$ ipython --no-banner

In [1]: import numpy as np

In [2]: from numpy import linalg as LA

In [3]: np.set_printoptions(precision=2, suppress=True, linewidth=100)

In [4]: m1 = np.load("arr.npy")

In [5]: print(m1)
[[ 0.6  -1.4   1.2   0.6  -0.7 ]
 [ 0.7   1.3  -0.1  -0.9   0.  ]
 [-1.2   0.1  -0.3   1.8   0.2 ]
 [-0.4   0.3   1.   -0.4  -1.3 ]
 [-0.7  -0.1  -1.4   0.    0.  ]
 [ 0.5  -1.7   1.4  -0.2  -0.8 ]
 [ 0.4  -0.1  -0.3   0.6   1.  ]
 [-0.4   1.9   1.3  -1.7  -0.2 ]
 [ 1.3  -0.6   0.6   0.6   1.1 ]
 [ 1.5  -1.1  -0.7   0.   -0.4 ]
 [ 0.39 -0.11 -0.31  0.66  1.02]
 [ 0.8   0.5   1.1  -1.2  -0.9 ]]

In [6]: x = np.array([-9, 3, 8, 7, 4])

In [7]: y = m1 @ x

In [8]: print(LA.solve(m1.T @ m1, m1.T @ y))
[-9.  3.  8.  7.  4.]

In [9]: print(y)
[  1.4   -9.5   22.1    4.5   -5.2   -3.     1.9    7.    -0.1  -24.     2.38  -8.9 ]

In [10]: print(np.round(LA.pinv(m1) @ m1, 2) + 0)
[[1. 0. 0. 0. 0.]
 [0. 1. 0. 0. 0.]
 [0. 0. 1. 0. 0.]
 [0. 0. 0. 1. 0.]
 [0. 0. 0. 0. 1.]]

In [11]: rng = np.random.default_rng(9392)

In [12]: y = y + 0.05 * rng.normal(size=12)

In [13]: print(y)
[  1.43  -9.45  22.07   4.48  -5.22  -3.03   1.86   6.87  -0.13 -23.98   2.34  -8.83]

In [14]: c, *_ = LA.lstsq(m1, y)

In [15]: print([round(float(LA.norm(LA.solve(m1.T @ m1 + lam * np.eye(5), m1.T @ y))), 2) for lam in (0, 1, 10, 100)])
[14.76, 12.52, 5.57, 0.91]

In [16]: print(c.round())
[-9.  3.  8.  7.  4.]

In [17]: print(np.round(m1.T @ (y - m1 @ c), 2) + 0)
[0. 0. 0. 0. 0.]

In [18]: cen = m1 - m1.mean(axis=0)

In [19]: Uu, sigma, Vt = LA.svd(cen, full_matrices=False)

In [20]: print(np.searchsorted(np.cumsum(sigma ** 2) / (sigma ** 2).sum(), 0.9) + 1)
4

In [21]: print(LA.matrix_rank(cen))
5

In [22]: print(sigma)
[4.38 3.71 2.72 2.12 0.95]

In [23]: print(np.abs(Vt[-1]))
[0.45 0.48 0.02 0.58 0.49]

In [24]: print(Vt[0] * np.sign(Vt[0, np.abs(Vt[0]).argmax()]))
[ 0.07 -0.56 -0.38  0.66  0.32]

In [25]: B = np.c_[m1[:, :3] @ np.array([[-1, -8, -1], [6, -6, 1], [3, 0, 6]]), np.array([2, -9, -6, 1, 2, 8, -1, -3, -1, 3, -2, 2])]

In [26]: print(B.round(2) + 0)
[[ -5.4    3.6    5.2    2.  ]
 [  6.8  -13.4    0.    -9.  ]
 [  0.9    9.    -0.5   -6.  ]
 [  5.2    1.4    6.7    1.  ]
 [ -4.1    6.2   -7.8    2.  ]
 [ -6.5    6.2    6.2    8.  ]
 [ -1.9   -2.6   -2.3   -1.  ]
 [ 15.7   -8.2   10.1   -3.  ]
 [ -3.1   -6.8    1.7   -1.  ]
 [-10.2   -5.4   -6.8    3.  ]
 [ -1.98  -2.46  -2.36  -2.  ]
 [  5.5   -9.4    6.3    2.  ]]

In [27]: print(LA.matrix_rank(B))
4

In [28]: print(np.round(LA.norm(B - m1 @ LA.lstsq(m1, B)[0], axis=0), 2) + 0)
[0.   0.   0.   5.04]

In [29]: print(LA.norm(LA.qr(m1)[0].T @ B, axis=0) ** 2 / ((B ** 2).sum(axis=0) + 1e-12))
[1.   1.   1.   0.88]

In [30]: print(LA.matrix_rank(np.c_[m1, B]))
6

In [31]: B = np.array([[2, 1], [2, 0], [1, 0], [-1, -1], [2, -2]])

In [32]: print(np.einsum("ij->j", m1))
[ 3.49 -1.01  3.49 -0.14 -0.98]

In [33]: print(np.einsum("ik,kj->ji", m1, B))
[[-2.4   4.8  -3.9  -1.4  -3.   -2.4   1.7   5.6   3.6  -0.7   1.63  3.1 ]
 [ 1.4   1.6  -3.4   2.6  -0.7   2.3  -2.2   1.7  -1.5   2.3  -2.31  3.8 ]]

In [34]: print(B.T @ m1.T)
[[-2.4   4.8  -3.9  -1.4  -3.   -2.4   1.7   5.6   3.6  -0.7   1.63  3.1 ]
 [ 1.4   1.6  -3.4   2.6  -0.7   2.3  -2.2   1.7  -1.5   2.3  -2.31  3.8 ]]

In [35]: print(LA.matrix_rank(m1 @ B))
2

In [36]: print(np.einsum("ik,kj->ij", m1, B))
[[-2.4   1.4 ]
 [ 4.8   1.6 ]
 [-3.9  -3.4 ]
 [-1.4   2.6 ]
 [-3.   -0.7 ]
 [-2.4   2.3 ]
 [ 1.7  -2.2 ]
 [ 5.6   1.7 ]
 [ 3.6  -1.5 ]
 [-0.7   2.3 ]
 [ 1.63 -2.31]
 [ 3.1   3.8 ]]

In [37]: mat = np.loadtxt("dump.csv", delimiter=",")

In [38]: print(mat)
[[0. 0. 0. 0. 0. 0. 0. 0. 1.]
 [0. 0. 1. 0. 1. 1. 0. 1. 0.]
 [0. 1. 0. 0. 1. 1. 0. 1. 0.]
 [0. 0. 0. 0. 0. 0. 1. 0. 0.]
 [0. 1. 1. 0. 0. 1. 0. 1. 0.]
 [0. 1. 1. 0. 1. 0. 0. 0. 0.]
 [0. 0. 0. 1. 0. 0. 0. 0. 0.]
 [0. 1. 1. 0. 1. 0. 0. 0. 0.]
 [1. 0. 0. 0. 0. 0. 0. 0. 0.]]

In [39]: print(mat - mat[0])
[[ 0.  0.  0.  0.  0.  0.  0.  0.  0.]
 [ 0.  0.  1.  0.  1.  1.  0.  1. -1.]
 [ 0.  1.  0.  0.  1.  1.  0.  1. -1.]
 [ 0.  0.  0.  0.  0.  0.  1.  0. -1.]
 [ 0.  1.  1.  0.  0.  1.  0.  1. -1.]
 [ 0.  1.  1.  0.  1.  0.  0.  0. -1.]
 [ 0.  0.  0.  1.  0.  0.  0.  0. -1.]
 [ 0.  1.  1.  0.  1.  0.  0.  0. -1.]
 [ 1.  0.  0.  0.  0.  0.  0.  0. -1.]]

In [40]: print(mat.sum(axis=1))
[1. 4. 4. 1. 4. 3. 1. 3. 1.]

In [41]: print(mat.sum(axis=0))
[1. 4. 4. 1. 4. 3. 1. 3. 1.]

In [42]: print(np.abs(mat).max())
1.0

In [43]: print(np.unravel_index(np.abs(mat).argmax(), mat.shape))
(np.int64(0), np.int64(8))

In [44]: print(round(LA.norm(mat), 2))
4.69

In [45]: print(LA.matrix_rank(mat))
8

In [46]: idx = rng.permutation(9)

In [47]: print(idx)
[0 4 7 8 1 3 5 6 2]

In [48]: B = mat[idx][:, idx]

In [49]: print(np.trace(B))
0.0

In [50]: print(B)
[[0. 0. 0. 1. 0. 0. 0. 0. 0.]
 [0. 0. 1. 0. 1. 0. 1. 0. 1.]
 [0. 1. 0. 0. 1. 0. 0. 0. 1.]
 [1. 0. 0. 0. 0. 0. 0. 0. 0.]
 [0. 1. 1. 0. 0. 0. 1. 0. 1.]
 [0. 0. 0. 0. 0. 0. 0. 1. 0.]
 [0. 1. 0. 0. 1. 0. 0. 0. 1.]
 [0. 0. 0. 0. 0. 1. 0. 0. 0.]
 [0. 1. 1. 0. 1. 0. 1. 0. 0.]]

In [51]: Uu, sigma, Vt = LA.svd(mat)

In [52]: V = Vt[:(sigma > 1e-8).sum()]

In [53]: x = mat[2] + 5 * mat[7] + rng.integers(2) * np.eye(9)[6]

In [54]: print(x)
[0. 6. 5. 0. 6. 1. 0. 1. 0.]

In [55]: print(LA.matrix_rank(np.vstack([mat, x])))
8

In [56]: print(np.allclose(V.T @ V @ x, x))
True

In [57]: print(np.diag(V.T @ V))
[1.  1.  1.  1.  1.  0.5 1.  0.5 1. ]

In [58]: print([round(float(x), 2) for x in LA.svd(mat, compute_uv=False)[:3]])
[3.65, 1.65, 1.0]

In [59]: print(np.argsort(-LA.norm(mat, axis=0).round(6), kind="stable")[:3])
[1 2 4]

In [60]: W1 = np.array([[0, 1, 2],
    ...:     [2, -3, 2],
    ...:     [3, -2, 2],
    ...:     [-1, 1, 0],
    ...:     [1, -3, 0],
    ...:     [-1, -3, 3],
    ...:     [-3, 2, -1],
    ...:     [-3, -3, 2],
    ...:     [0, -1, 1]])

In [61]: c = np.array([3, 4, 8])

In [62]: act = np.maximum(mat @ W1 + c, 0)

In [63]: print((act > 0).mean(axis=0))
[0.89 0.44 1.  ]

In [64]: cent = np.array([[-8, 2, 3], [-3, 3, -1], [0, -9, 4]])

In [65]: print(W1 @ cent)
[[ -3 -15   7]
 [ -7 -23  17]
 [-18 -18  19]
 [  5   1  -4]
 [  1  -7   6]
 [ 17 -38  12]
 [ 18   9 -15]
 [ 33 -33   2]
 [  3 -12   5]]

In [66]: print((act @ cent).round(6).argmax(axis=1))
[2 2 2 2 2 2 2 2 2]
